% python3 -q
>>> import numpy as np
>>> import numpy.linalg as la
>>> np.set_printoptions(suppress=True, linewidth=160)
>>> def rnd(a):
...     return np.round(a, 2) + 0
... 
>>> m1 = np.load("w.npy")
>>> rnd(m1)
array([[-0.95, -0.49,  0.15,  0.08, -0.7 , -0.12, -0.6 ,  0.23, -0.03, -0.38, -0.23],
       [-0.49,  1.45, -0.1 ,  0.36,  0.6 , -0.44, -0.34, -0.17, -0.12, -0.24, -0.47],
       [ 0.15, -0.1 , -0.59,  0.16, -0.15,  1.1 ,  0.06, -0.11,  0.34, -0.06, -0.21],
       [ 0.08,  0.36,  0.16, -0.92,  0.2 ,  0.31,  0.19,  0.05,  0.22, -0.43, -0.54],
       [-0.7 ,  0.6 , -0.15,  0.2 , -1.13,  0.07,  0.01,  0.09,  0.04,  0.01,  0.54],
       [-0.12, -0.44,  1.1 ,  0.31,  0.07, -0.76,  0.17, -0.48,  0.68,  0.21,  0.15],
       [-0.6 , -0.34,  0.06,  0.19,  0.01,  0.17, -0.58, -0.18, -0.22, -0.25, -0.3 ],
       [ 0.23, -0.17, -0.11,  0.05,  0.09, -0.48, -0.18, -1.  , -0.63, -0.44, -0.37],
       [-0.03, -0.12,  0.34,  0.22,  0.04,  0.68, -0.22, -0.63, -1.29,  0.46,  0.19],
       [-0.38, -0.24, -0.06, -0.43,  0.01,  0.21, -0.25, -0.44,  0.46, -0.7 , -0.4 ],
       [-0.23, -0.47, -0.21, -0.54,  0.54,  0.15, -0.3 , -0.37,  0.19, -0.4 ,  0.47]])
>>> A2 = np.array([[-5, 0],
...     [1, -5],
...     [4, 5],
...     [3, 4],
...     [-3, 0],
...     [-3, 0],
...     [5, 0],
...     [5, 2],
...     [2, 0],
...     [4, -4],
...     [-3, 2]])
>>> la.matrix_rank(m1 @ A2)
np.int64(2)
>>> U, sv, Vt = la.svd(m1)
>>> vecs = Vt[:(sv > 1e-8).sum()]
>>> rng = np.random.default_rng(661)
>>> vec = m1[10] + -2 * m1[5] + rng.integers(2) * np.eye(11)[1]
>>> rnd(vec)
array([ 0.01,  0.4 , -2.41, -1.16,  0.41,  1.67, -0.65,  0.6 , -1.16, -0.83,  0.17])
>>> rnd(np.diag(vecs.T @ vecs))
array([0.7 , 0.97, 0.87, 0.87, 0.95, 0.97, 0.4 , 0.95, 0.95, 0.46, 0.92])
>>> rnd(vecs.T @ vecs)
array([[ 0.7 , -0.1 , -0.15, -0.03,  0.09, -0.05,  0.36, -0.04, -0.06,  0.13, -0.11],
       [-0.1 ,  0.97, -0.04,  0.  ,  0.04, -0.01,  0.13, -0.01, -0.03,  0.02, -0.03],
       [-0.15, -0.04,  0.87, -0.1 ,  0.02, -0.06,  0.09, -0.07,  0.01,  0.23, -0.1 ],
       [-0.03,  0.  , -0.1 ,  0.87, -0.04, -0.06, -0.12, -0.08,  0.06,  0.26, -0.08],
       [ 0.09,  0.04,  0.02, -0.04,  0.95,  0.  , -0.17, -0.02,  0.04,  0.05,  0.01],
       [-0.05, -0.01, -0.06, -0.06,  0.  ,  0.97,  0.01, -0.04,  0.02,  0.12, -0.05],
       [ 0.36,  0.13,  0.09, -0.12, -0.17,  0.01,  0.4 , -0.04,  0.15,  0.13,  0.05],
       [-0.04, -0.01, -0.07, -0.08, -0.02, -0.04, -0.04,  0.95,  0.03,  0.17, -0.06],
       [-0.06, -0.03,  0.01,  0.06,  0.04,  0.02,  0.15,  0.03,  0.95, -0.1 ,  0.01],
       [ 0.13,  0.02,  0.23,  0.26,  0.05,  0.12,  0.13,  0.17, -0.1 ,  0.46,  0.19],
       [-0.11, -0.03, -0.1 , -0.08,  0.01, -0.05,  0.05, -0.06,  0.01,  0.19,  0.92]])
>>> la.matrix_rank(np.vstack([m1, vec]))
np.int64(9)
>>> ev, vecs = la.eigh(m1)
>>> vec = np.array([-2, -1, -1, 3, 1, -3, -3, -1, 1, 0, -2])
>>> rnd(vec @ m1 @ vec)
np.float64(-48.73)
>>> rnd(la.eigvalsh(m1[1:, 1:]))
array([-2.  , -2.  , -2.  , -1.21, -1.  , -0.62,  0.  ,  0.82,  1.  ,  1.95])
>>> rnd(vec @ m1 @ vec / (vec @ vec)), rnd(ev[0]), rnd(ev[-1])
(np.float64(-1.22), np.float64(-2.0), np.float64(2.0))
>>> la.lstsq(m1[:-1].T, m1[-1])[2]
np.int32(9)
>>> np.unique(m1.round(6), axis=0).shape
(11, 11)
>>> rnd(np.trace(la.pinv(m1) @ m1))
np.float64(9.0)
>>> labels = rng.permutation(11)
>>> labels
array([ 8,  4,  9,  7,  2,  6,  1,  3, 10,  0,  5])
>>> A2 = m1[labels][:, labels]
>>> rnd(la.det(A2)), rnd(la.det(m1[labels]))
(np.float64(0.0), np.float64(0.0))
>>> K = np.load("m.npy")
>>> K
array([[-0.02, -0.06, -0.04],
       [-0.84,  1.06, -1.36],
       [ 2.91, -4.28,  5.65],
       [-0.97,  1.31, -1.82],
       [ 1.15, -1.7 ,  2.39],
       [ 1.4 , -1.91,  2.49],
       [-0.05, -0.09, -0.04],
       [ 1.92, -2.83,  3.8 ],
       [-1.11,  1.55, -2.06],
       [-0.56,  0.82, -0.98],
       [-1.95,  2.97, -4.06],
       [-3.09,  4.56, -6.12],
       [-2.25,  3.31, -4.37],
       [-2.76,  4.14, -5.43],
       [ 0.31, -0.43,  0.7 ],
       [-1.  ,  1.56, -2.11],
       [-0.55,  0.65, -0.89],
       [ 2.92, -4.43,  5.82],
       [ 1.48, -2.22,  2.96],
       [ 1.58, -2.36,  3.23],
       [ 2.78, -4.42,  5.81],
       [ 0.92, -1.38,  1.82],
       [ 4.14, -6.21,  8.38],
       [-0.31,  0.4 , -0.48],
       [-2.52,  3.69, -4.91],
       [ 1.58, -2.34,  3.2 ],
       [-2.1 ,  3.04, -4.16],
       [-0.83,  1.17, -1.54],
       [-0.1 ,  0.17, -0.05],
       [ 2.04, -3.1 ,  4.19],
       [ 0.46, -0.57,  0.82],
       [-1.81,  2.53, -3.4 ],
       [ 0.44, -0.67,  0.93],
       [ 0.25, -0.33,  0.45],
       [ 0.79, -1.27,  1.58],
       [ 1.05, -1.39,  1.96],
       [ 1.15, -1.7 ,  2.26],
       [ 1.22, -2.03,  2.53],
       [-1.14,  1.75, -2.27]])
>>> A2 = np.c_[K[:, :1] @ np.array([[0]]), np.array([1, 4, 5, 1, 4, 1, 0, 5, 3, 5, 3, 5, 1, 5, 3, 2, 5, 2, 2, 3, 3, 0, 2, 2, 0, 5, 1, 1, 1, 4, 4, 4, 1, 4, 3, 4, 4, 0, 4])]
>>> A2
array([[0., 1.],
       [0., 4.],
       [0., 5.],
       [0., 1.],
       [0., 4.],
       [0., 1.],
       [0., 0.],
       [0., 5.],
       [0., 3.],
       [0., 5.],
       [0., 3.],
       [0., 5.],
       [0., 1.],
       [0., 5.],
       [0., 3.],
       [0., 2.],
       [0., 5.],
       [0., 2.],
       [0., 2.],
       [0., 3.],
       [0., 3.],
       [0., 0.],
       [0., 2.],
       [0., 2.],
       [0., 0.],
       [0., 5.],
       [0., 1.],
       [0., 1.],
       [0., 1.],
       [0., 4.],
       [0., 4.],
       [0., 4.],
       [0., 1.],
       [0., 4.],
       [0., 3.],
       [0., 4.],
       [0., 4.],
       [0., 0.],
       [0., 4.]])
>>> rnd(la.lstsq(K, A2[:, 0])[0])
array([0., 0., 0.])
>>> rnd(la.norm(A2 - K @ la.lstsq(K, A2)[0], axis=0))
array([ 0.  , 18.47])
>>> la.matrix_rank(np.c_[K, A2])
np.int64(4)
>>> la.cond(m1) > 100
np.True_
>>> cen = (K - K.mean(axis=0)) / K.std(axis=0)
>>> rnd(cen.std(axis=0))
array([1., 1., 1.])
>>> coef = la.lstsq(np.delete(cen, 0, axis=1), cen[:, 0])[0]
>>> rnd(1 - np.var(cen[:, 0] - np.delete(cen, 0, axis=1) @ coef))
np.float64(1.0)
>>> np.abs(coef).argmax()
np.int64(1)
>>> rnd(coef)
array([-0.3 ,  0.69])
>>> hat = K @ la.solve(K.T @ K, K.T)
>>> rnd(hat @ K[:, 0])
array([-0.02, -0.84,  2.91, -0.97,  1.15,  1.4 , -0.05,  1.92, -1.11, -0.56, -1.95, -3.09, -2.25, -2.76,  0.31, -1.  , -0.55,  2.92,  1.48,  1.58,  2.78,
        0.92,  4.14, -0.31, -2.52,  1.58, -2.1 , -0.83, -0.1 ,  2.04,  0.46, -1.81,  0.44,  0.25,  0.79,  1.05,  1.15,  1.22, -1.14])
>>> np.allclose(hat @ hat, hat)
True
>>> rnd(np.diag(hat))
array([0.05, 0.15, 0.11, 0.05, 0.07, 0.15, 0.11, 0.04, 0.04, 0.06, 0.11, 0.09, 0.06, 0.1 , 0.06, 0.03, 0.07, 0.11, 0.02, 0.05, 0.26, 0.01, 0.21, 0.03, 0.07,
       0.05, 0.08, 0.02, 0.13, 0.07, 0.04, 0.1 , 0.01, 0.  , 0.06, 0.09, 0.01, 0.17, 0.03])
>>> rnd(np.trace(hat))
np.float64(3.0)
>>> theta = rng.uniform(0, 2 * np.pi, 25)
>>> q, _ = la.qr(np.array([[-0.5, 0.1],
...     [1.2, 0.7],
...     [0.2, -0.2],
...     [-0.3, -1.7],
...     [-0.2, -0.6],
...     [0.6, -0.5],
...     [0.9, -0.2]]))
>>> data = 20 * np.c_[np.cos(theta), np.sin(theta)] @ q.T
>>> rnd(data)
array([[ -3.78,  13.75,   0.71, -11.05,  -4.71,   2.63,   6.7 ],
       [ -6.18,  12.58,   2.86,   0.5 ,  -0.94,   8.33,  11.17],
       [  4.55, -14.17,  -1.27,   8.82,   4.03,  -4.14,  -8.12],
       [  5.29, -14.16,  -1.87,   5.91,   3.11,  -5.76,  -9.49],
       [  3.46,   1.2 ,  -3.  , -15.71,  -5.08,  -7.99,  -6.43],
       [ -3.35,  13.41,   0.43, -12.06,  -5.  ,   1.85,   5.91],
       [ -5.87,   7.33,   3.5 ,   9.15,   2.26,   9.79,  10.72],
       [  6.01,  -8.1 ,  -3.48,  -8.22,  -1.9 ,  -9.76, -10.95],
       [  4.3 , -14.07,  -1.08,   9.61,   4.28,  -3.64,  -7.65],
       [ -5.14,  14.21,   1.74,  -6.58,  -3.33,   5.42,   9.22],
       [  4.51, -14.15,  -1.23,   8.95,   4.07,  -4.06,  -8.04],
       [  5.17,  -4.2 ,  -3.47, -12.27,  -3.52,  -9.52,  -9.48],
       [  5.43,  -5.24,  -3.5 , -11.34,  -3.14,  -9.67,  -9.94],
       [ -4.37,   1.44,   3.29,  14.3 ,   4.41,   8.9 ,   8.05],
       [  0.59,   7.71,  -1.79, -16.74,  -5.98,  -4.4 ,  -1.26],
       [ -6.28,  11.58,   3.1 ,   2.75,  -0.14,   8.94,  11.37],
       [ -2.61,  12.65,  -0.04, -13.52,  -5.39,   0.55,   4.56],
       [ -2.81,  -2.89,   2.76,  16.33,   5.43,   7.25,   5.25],
       [  5.61, -13.95,  -2.16,   4.3 ,   2.58,  -6.53, -10.08],
       [ -3.39,  13.45,   0.45, -11.97,  -4.97,   1.93,   5.99],
       [ -2.55,  -3.51,   2.66,  16.5 ,   5.54,   6.95,   4.79],
       [ -5.65,  13.9 ,   2.2 ,  -4.03,  -2.49,   6.64,  10.16],
       [ -2.39,  12.4 ,  -0.18, -13.9 ,  -5.49,   0.18,   4.16],
       [  1.96, -11.86,   0.43,  14.55,   5.65,   0.53,  -3.38],
       [ -4.81,   2.88,   3.4 ,  13.32,   3.97,   9.27,   8.84]])
>>> vec = np.array([0, 0, 3, -1, 3, 1, 3])
>>> la.norm(data @ vec) <= la.norm(data, 2) * la.norm(vec) + 1e-9
np.True_
>>> rnd(data @ np.eye(7)[5])
array([ 2.63,  8.33, -4.14, -5.76, -7.99,  1.85,  9.79, -9.76, -3.64,  5.42, -4.06, -9.52, -9.67,  8.9 , -4.4 ,  8.94,  0.55,  7.25, -6.53,  1.93,  6.95,
        6.64,  0.18,  0.53,  9.27])
